% python3 -q
>>> import numpy as np
>>> np.set_printoptions(precision=2, suppress=True, linewidth=100)
>>> J = np.load("arr.npy")
>>> print(J)
[[-2  2 -2]
 [-3 -3  1]
 [-3 -3  0]]
>>> hat = np.triu(np.array([[5, 4, 3], [0, 4, 5], [0, 3, 1]]), 1) + np.eye(3)
>>> Y = hat @ J @ np.linalg.inv(hat)
>>> print(np.linalg.matrix_rank(Y))
3
>>> print(np.poly(Y))
[ 1.  5.  9. 12.]
>>> print(hat @ J - J @ hat)
[[-21. -13.   0.]
 [-15.  -3.  24.]
 [  0.  12.  24.]]
>>> print(round(float(np.linalg.det(Y)), 2))
-12.0
>>> vec = np.array([-5, 0, 6])
>>> h = np.maximum(J @ vec, 0)
>>> print(h)
[ 0 21 15]
>>> print(J * (h > 1e-9)[:, None])
[[ 0  0  0]
 [-3 -3  1]
 [-3 -3  0]]
>>> print(np.maximum(J @ (3 * vec), 0))
[ 0 63 45]
>>> print(np.tanh(J @ vec))
[-0.96  1.    1.  ]
>>> print(np.maximum(J @ vec, 0) - np.maximum(-J @ vec, 0))
[-2 21 15]
>>> print(np.flatnonzero(h > 1e-9))
[1 2]
>>> print(J.T @ h)
[-108 -108   21]
>>> W = np.array([[-7, 8, 2, -9, 2], [9, -5, -4, 7, 2], [-5, -1, 9, -4, -4]])
>>> beta = np.array([0, 1, 5, 4, 0])
>>> H = np.maximum(J @ W + beta, 0)
>>> print(np.linalg.matrix_rank(H))
3
>>> basis = np.array([[4, -4, -4], [-4, 3, 1], [0, -2, 0], [-5, 0, -3], [1, -3, 4]])
>>> print(W @ basis)
[[-13  42  71]
 [ 23 -49 -54]
 [  0  11  15]]
>>> A = np.load("w.npy")
>>> print(A)
[[-14.65   8.74 -10.44]
 [  6.21 -14.06 -12.8 ]
 [ -4.94  -1.6   19.31]
 [-15.83  -0.55 -12.21]
 [  5.65  11.84 -15.1 ]
 [  3.55  16.24  11.12]
 [  7.67 -18.33   2.28]
 [-17.16 -10.2    1.22]
 [ 11.96  15.97   1.32]
 [ 11.79 -11.26  11.58]
 [  0.71 -12.39 -15.68]
 [  8.66  -7.06 -16.59]
 [-16.66   0.05 -11.06]
 [ -2.2  -15.74 -12.15]
 [ 11.97 -15.6    3.64]
 [-13.5  -13.01  -6.96]
 [  6.47  -8.28  17.02]
 [  9.12  -8.11 -15.84]
 [-10.11  16.19   5.99]
 [ -6.88 -13.02  13.54]
 [-12.08 -14.01   7.61]
 [  9.06  15.63  -8.58]
 [  5.94  12.69  14.27]
 [-12.02  -4.7   15.28]
 [  2.9   19.74   1.43]
 [ -2.37  19.79   1.62]
 [-10.27  -3.34 -16.84]]
>>> gram = np.cov(A, rowvar=False)
>>> print(np.round(np.corrcoef(A[:, 1], A[:, 2])[0, 1], 2))
0.07
>>> print(np.argsort(-A.std(axis=0).round(6), kind="stable"))
[1 2 0]
>>> print(np.argwhere(np.triu(np.abs(np.corrcoef(A.T)) > 0.8, 1)))
[]
>>> print(np.median(A, axis=0))
[ 0.71 -4.7   1.32]
>>> print(np.linalg.eigvalsh(gram)[::-1])
[171.76 138.76 100.2 ]
>>> print(gram.shape)
(3, 3)
>>> Xc = (A - A.mean(axis=0)) / A.std(axis=0)
>>> print(Xc.std(axis=0))
[1. 1. 1.]
>>> beta = np.linalg.lstsq(np.delete(Xc, 2, axis=1), Xc[:, 2])[0]
>>> print(np.abs(beta).argmax())
1
>>> print(round(1 - np.var(Xc[:, 2] - np.delete(Xc, 2, axis=1) @ beta), 2))
0.01
>>> Q, V = np.linalg.qr(A[:, :2])[0], np.linalg.qr(A[:, 2:])[0]
>>> sig = np.linalg.svd(Q.T @ V, compute_uv=False)
>>> print((sig > 0.9).sum())
0
>>> print(round(float(np.linalg.norm(A, 1)), 2), np.round(np.linalg.norm(A, np.inf), 2))
308.14 34.63
>>> print(round(np.linalg.norm(A[20], 1), 2), round(float(np.linalg.norm(A[20], np.inf)), 2))
33.7 14.01
>>> print(round(np.linalg.norm(A) ** 2 / np.linalg.norm(A, 2) ** 2, 2))
2.37
>>> print(round(np.linalg.norm(A, 2), 2))
67.45
>>> print(round(float(np.linalg.norm(A[20] - A[25])), 2))
35.67
>>> print(np.linalg.norm(A, axis=1).argmax())
26
>>> print(np.round(np.linalg.norm(A, "nuc"), 2))
178.92
>>> hat = A @ np.linalg.solve(A.T @ A, A.T)
>>> print(hat @ A[:, 2])
[-10.44 -12.8   19.31 -12.21 -15.1   11.12   2.28   1.22   1.32  11.58 -15.68 -16.59 -11.06 -12.15
   3.64  -6.96  17.02 -15.84   5.99  13.54   7.61  -8.58  14.27  15.28   1.43   1.62 -16.84]
>>> X = np.loadtxt("mat.csv", delimiter=",")
>>> print(X)
[[-1.  1.  0.  3.]
 [ 2. -1.  1.  2.]
 [ 2. -1. -1.  2.]
 [ 0.  0.  0.  0.]]
>>> vec = np.array([1, -1, 2, 2])
>>> h = np.maximum(X @ vec, 0)
>>> print(np.maximum(X @ vec, 0) - np.maximum(-X @ vec, 0))
[4. 9. 5. 0.]
>>> print(h)
[4. 9. 5. 0.]
>>> print(X * (h > 1e-9)[:, None])
[[-1.  1.  0.  3.]
 [ 2. -1.  1.  2.]
 [ 2. -1. -1.  2.]
 [ 0.  0.  0.  0.]]
>>> W = np.array([[5, 3, 4, 7], [1, 2, 4, 6], [7, 3, 8, 0], [5, 8, 0, 4]])
>>> beta = np.array([3, -3, 2, -2])
>>> H = np.maximum(X @ W + beta, 0)
>>> print(np.linalg.matrix_rank(H))
4
>>> print((H > 0).astype(int))
[[1 1 1 1]
 [1 1 1 1]
 [1 1 0 1]
 [1 0 1 0]]
>>> print((H > 0).mean(axis=0))
[1.   0.75 0.75 0.75]
>>> basis = np.array([[-2, -2, 0], [0, 0, -1], [0, 1, -2], [0, 1, 1]])
>>> print(W @ basis)
[[-10   1  -4]
 [ -2   8  -4]
 [-14  -6 -19]
 [-10  -6  -4]]
>>> print((H @ basis).round(6).argmax(axis=1))
[2 1 2 1]
>>> print(np.round(np.linalg.norm(X, 2) / np.linalg.norm(X), 2))
0.8
>>> print([round(float(x), 2) for x in np.linalg.svd(X, compute_uv=False)[:3]])
[4.47, 3.0, 1.41]
>>> print(np.argsort(-np.linalg.norm(X, axis=0).round(6), kind="stable")[:3])
[3 0 1]
>>> rank = np.linalg.matrix_rank(X)
>>> print(rank)
3
>>> N = np.linalg.svd(X)[2][rank:].T
>>> print(np.round(X @ N, 2) + 0)
[[0.]
 [0.]
 [0.]
 [0.]]
>>> rng = np.random.default_rng(775292)
>>> t = rng.uniform(0, 2 * np.pi, 25)
>>> Q, _ = np.linalg.qr(np.array([[-1.2, -0.3], [-1.9, -0.8], [0.4, -0.8]]))
>>> mat = 5 * np.c_[np.cos(t), np.sin(t)] @ Q.T
>>> print(mat)
[[-2.31 -4.31 -1.06]
 [ 2.54  4.31 -0.05]
 [-2.61 -4.21  0.65]
 [-1.32 -3.46 -3.36]
 [ 1.19  3.32  3.55]
 [-2.12 -4.22 -1.65]
 [ 2.41  4.33  0.64]
 [ 2.37  2.81 -3.39]
 [-2.08 -2.08  4.04]
 [ 0.62  2.58  4.24]
 [-0.05 -1.77 -4.68]
 [-0.59 -2.55 -4.26]
 [ 1.96  1.81 -4.23]
 [ 2.46  3.09 -3.06]
 [ 1.96  1.8  -4.23]
 [-2.11 -2.16  3.98]
 [-2.3  -2.64  3.57]
 [ 0.46 -0.98 -4.88]
 [ 0.03  1.75  4.68]
 [ 1.01 -0.04 -4.9 ]
 [-0.9  -2.95 -3.94]
 [ 0.17 -1.43 -4.79]
 [ 2.46  4.33  0.4 ]
 [ 0.37 -1.12 -4.86]
 [ 1.1   3.2   3.68]]
>>> # null space of dimension 1
>>> Xc = mat - mat.mean(axis=0)
>>> left, sig, Vh = np.linalg.svd(Xc, full_matrices=False)
>>> print(np.searchsorted(np.cumsum(sig ** 2) / (sig ** 2).sum(), 0.9) + 1)
2
>>> print(np.abs(Vh[0]).argmax())
2
>>> print(np.round(Xc.mean(axis=0), 2) + 0)
[0. 0. 0.]
>>> print(np.abs(left[:, 0]).argmax())
9
>>> print(np.round(sig ** 2 / (sig ** 2).sum(), 2) + 0)
[0.56 0.44 0.  ]
>>> data = np.load("x.npy")
>>> print(data)
[[ 2  3  3  0]
 [ 4  1  1  5]
 [-4 -3 -3 -3]]
>>> # null space of dimension 2
>>> left, sig, Vh = np.linalg.svd(data)
>>> print(sig.round(2) + 0)
[9.57 4.05 0.  ]
>>> Y = left[:, :2] @ np.diag(sig[:2]) @ Vh[:2]
>>> print(np.linalg.matrix_rank(Y))
2
>>> print(round(np.abs(data - Y).max(), 2))
0.0
>>> print(round(float(np.linalg.norm(data - Y) / np.linalg.norm(data)), 2))
0.0
>>> print(np.linalg.matrix_rank(data, rtol=0.05))
2
>>> print([round(float(x), 2) for x in np.linalg.svd(data, compute_uv=False)[:3]])
[9.57, 4.05, 0.0]
>>> print(np.linalg.matrix_rank(data, rtol=0.1))
2
>>> print(round(np.linalg.norm(data, 2) / np.linalg.norm(data), 2))
0.92
>>> print(np.linalg.cond(data) > 100)
True
>>> rank = np.linalg.matrix_rank(data)
>>> print(rank)
2
>>> N = np.linalg.svd(data)[2][rank:].T
>>> print(np.round(data @ N, 2) + 0)
[[0. 0.]
 [0. 0.]
 [0. 0.]]
>>> print(np.linalg.matrix_rank(data.T @ data), np.linalg.matrix_rank(data @ data.T))
2 2
>>> gram = data.T @ data
>>> print((data @ data.T).shape)
(3, 3)
>>> print(np.linalg.matrix_rank(gram))
2
>>> print(np.diag(gram))
[36 19 19 34]
>>> print(gram)
[[36 22 22 32]
 [22 19 19 14]
 [22 19 19 14]
 [32 14 14 34]]
>>> print(np.allclose(gram, gram.T))
True
>>> M = np.array([[5.65, -12.91, 4.17],
...     [3.9, -10.5, 2.83],
...     [3.87, -10.45, 2.81],
...     [2.77, -8.85, 1.98],
...     [0.94, -5.88, 0.65],
...     [-0.37, -0.48, -0.2],
...     [-0.24, -0.28, -0.13],
...     [-0.06, -0.07, -0.03],
...     [0.11, 0.1, 0.05],
...     [0.2, 0.18, 0.09],
...     [0.45, 0.38, 0.2],
...     [0.63, 0.51, 0.26],
...     [0.75, 0.6, 0.3],
...     [0.75, 0.6, 0.3],
...     [1.35, 1.06, 0.38],
...     [1.92, 1.8, 0.12],
...     [2.11, 2.96, -0.77],
...     [1.73, 4.56, -2.32],
...     [1.64, 4.79, -2.55],
...     [0.61, 6.94, -4.84]])
>>> Y = np.c_[M[:, :1] @ np.array([[4]]), np.array([-1, 1, 2, 1, -2, 0, -2, 0, 0, 1, -1, 2, 0, 1, 0, 1, 1, -2, 1, 1])]
>>> print(Y)
[[22.6  -1.  ]
 [15.6   1.  ]
 [15.48  2.  ]
 [11.08  1.  ]
 [ 3.76 -2.  ]
 [-1.48  0.  ]
 [-0.96 -2.  ]
 [-0.24  0.  ]
 [ 0.44  0.  ]
 [ 0.8   1.  ]
 [ 1.8  -1.  ]
 [ 2.52  2.  ]
 [ 3.    0.  ]
 [ 3.    1.  ]
 [ 5.4   0.  ]
 [ 7.68  1.  ]
 [ 8.44  1.  ]
 [ 6.92 -2.  ]
 [ 6.56  1.  ]
 [ 2.44  1.  ]]
>>> print(np.linalg.matrix_rank(np.c_[M, Y]))
4
>>> print(np.linalg.norm(np.linalg.qr(M)[0].T @ Y, axis=0) ** 2 / ((Y ** 2).sum(axis=0) + 1e-12))
[1.   0.09]
>>> print(np.round(np.linalg.lstsq(M, Y[:, 0])[0], 2) + 0)
[4. 0. 0.]
>>> Xc = M - M.mean(axis=0)
>>> V = np.linalg.svd(Xc)[2][:1]
>>> Y = Xc - Xc @ V.T @ V
>>> print(np.diag(V.T @ V))
[0.04 0.87 0.1 ]
